$ python -q
>>> import numpy as np
>>> import numpy.linalg as la
>>> np.set_printoptions(precision=2, suppress=True, linewidth=100, floatmode="fixed")
>>> tidy = lambda a: np.round(a, 2) + 0
>>> feats = np.load("mat.npy")
>>> print(feats)
[[2.00 1.00 0.00 0.00 0.00]
 [0.00 2.00 1.00 0.00 0.00]
 [0.00 0.00 2.00 1.00 0.00]
 [0.00 0.00 0.00 2.00 1.00]
 [0.00 0.00 0.00 0.00 2.00]]
>>> print(np.prod(np.diag(feats)), tidy(la.det(feats)))
32.0 32.0
>>> print(la.matrix_rank(feats - feats[0, 0] * np.eye(5)))
4
>>> print(feats @ feats)
[[4.00 4.00 1.00 0.00 0.00]
 [0.00 4.00 4.00 1.00 0.00]
 [0.00 0.00 4.00 4.00 1.00]
 [0.00 0.00 0.00 4.00 4.00]
 [0.00 0.00 0.00 0.00 4.00]]
>>> print([int(la.matrix_rank(la.matrix_power(feats, p))) for p in range(1, 6)])
[5, 5, 5, 5, 5]
>>> M2 = feats / la.norm(feats, axis=1, keepdims=True)
>>> gram = M2 @ M2.T
>>> print((np.abs(gram) > 0.9).astype(int))
[[1 0 0 0 0]
 [0 1 0 0 0]
 [0 0 1 0 0]
 [0 0 0 1 0]
 [0 0 0 0 1]]
>>> print(np.argwhere(np.triu(np.abs(gram) > 0.95, 1)))
[]
>>> M2 = la.inv(feats)
>>> print(tidy(la.det(feats) * la.det(M2)))
1.0
>>> print(tidy(la.cond(feats)))
2.44
>>> print(tidy(la.inv(M2)))
[[2.00 1.00 0.00 0.00 0.00]
 [0.00 2.00 1.00 0.00 0.00]
 [0.00 0.00 2.00 1.00 0.00]
 [0.00 0.00 0.00 2.00 1.00]
 [0.00 0.00 0.00 0.00 2.00]]
>>> print(tidy(la.det(feats) * M2))
[[16.00 -8.00  4.00 -2.00  1.00]
 [ 0.00 16.00 -8.00  4.00 -2.00]
 [ 0.00  0.00 16.00 -8.00  4.00]
 [ 0.00  0.00  0.00 16.00 -8.00]
 [ 0.00  0.00  0.00  0.00 16.00]]
>>> A = np.loadtxt("case1.csv", delimiter=",")
>>> print(A)
[[ 6.00  0.00  0.00 30.00  0.00]
 [ 0.00  6.00 29.00  0.00  2.00]
 [ 0.00 12.00 26.00  0.00 20.00]
 [ 2.00 18.00 11.00  0.00 47.00]
 [ 0.00  0.00 32.00  0.00  0.00]
 [ 0.00 22.00 37.00  0.00 38.00]
 [ 8.00  0.00  0.00 57.00  0.00]
 [ 0.00 18.00 35.00  0.00 29.00]
 [ 8.00  0.00  0.00 30.00  2.00]
 [ 0.00  0.00 18.00  0.00  0.00]
 [ 6.00  0.00  0.00 48.00  0.00]
 [ 4.00  0.00  0.00 30.00  0.00]
 [ 0.00 12.00 26.00  0.00 20.00]
 [ 0.00  8.00 24.00  0.00 11.00]
 [ 6.00  0.00  0.00 39.00  0.00]
 [ 0.00  0.00 30.00  0.00  0.00]
 [ 8.00  8.00  0.00  0.00 38.00]
 [ 8.00  0.00  0.00 75.00  0.00]
 [ 6.00 10.00  0.00  0.00 38.00]
 [ 8.00 12.00  0.00  0.00 47.00]
 [ 0.00 18.00 35.00  0.00 29.00]
 [ 0.00 26.00 39.00  0.00 47.00]
 [ 0.00  0.00 28.00  0.00  0.00]
 [ 0.00 16.00 28.00  0.00 29.00]
 [ 4.00  0.00  0.00 39.00  0.00]
 [ 2.00 14.00  9.00  0.00 38.00]
 [ 0.00 20.00 18.00  0.00 47.00]
 [ 0.00 24.00 32.00  0.00 47.00]
 [ 2.00  0.00  0.00 48.00  0.00]
 [ 0.00 18.00 35.00  0.00 29.00]
 [ 0.00  0.00  6.00  3.00  0.00]
 [ 4.00  0.00  0.00 57.00  0.00]
 [ 0.00 16.00 28.00  0.00 29.00]
 [ 0.00  0.00  9.00 12.00  0.00]
 [12.00  0.00  0.00 66.00  0.00]
 [ 0.00 14.00 33.00  0.00 20.00]]
>>> Xs = A - A.mean(axis=0)
>>> V = la.svd(Xs)[2][:3]
>>> M2 = Xs - Xs @ V.T @ V
>>> print(tidy(M2.std(axis=0)))
[1.72 1.32 0.53 0.13 0.52]
>>> print(tidy(np.cov(Xs @ V.T, rowvar=False)))
[[882.60   0.00   0.00]
 [  0.00 212.18   0.00]
 [  0.00   0.00  99.69]]
>>> gram = np.cov(A, rowvar=False)
>>> print(np.argwhere(np.triu(np.abs(np.corrcoef(A.T)) > 0.8, 1)))
[[1 4]]
>>> print(np.median(A, axis=0))
[ 0.00  7.00 14.50  0.00  6.50]
>>> print(tidy(np.corrcoef(A.T)))
[[ 1.00 -0.45 -0.80  0.70 -0.22]
 [-0.45  1.00  0.64 -0.61  0.91]
 [-0.80  0.64  1.00 -0.68  0.37]
 [ 0.70 -0.61 -0.68  1.00 -0.59]
 [-0.22  0.91  0.37 -0.59  1.00]]
>>> print(gram.shape)
(5, 5)
>>> lab = A[:, 4] > np.median(A[:, 4])
>>> f = A[lab].mean(axis=0) - A[~lab].mean(axis=0)
>>> print(tidy((((A - A.mean(axis=0)) @ f > 0) == lab).mean()))
0.97
>>> print(tidy(f))
[ -2.33  15.56  14.67 -29.67  33.28]
>>> print(((A - A.mean(axis=0)) @ f > 0).astype(int))
[0 1 1 1 0 1 0 1 0 0 0 0 1 1 0 0 1 0 1 1 1 1 0 1 0 1 1 1 0 1 0 0 1 0 0 1]
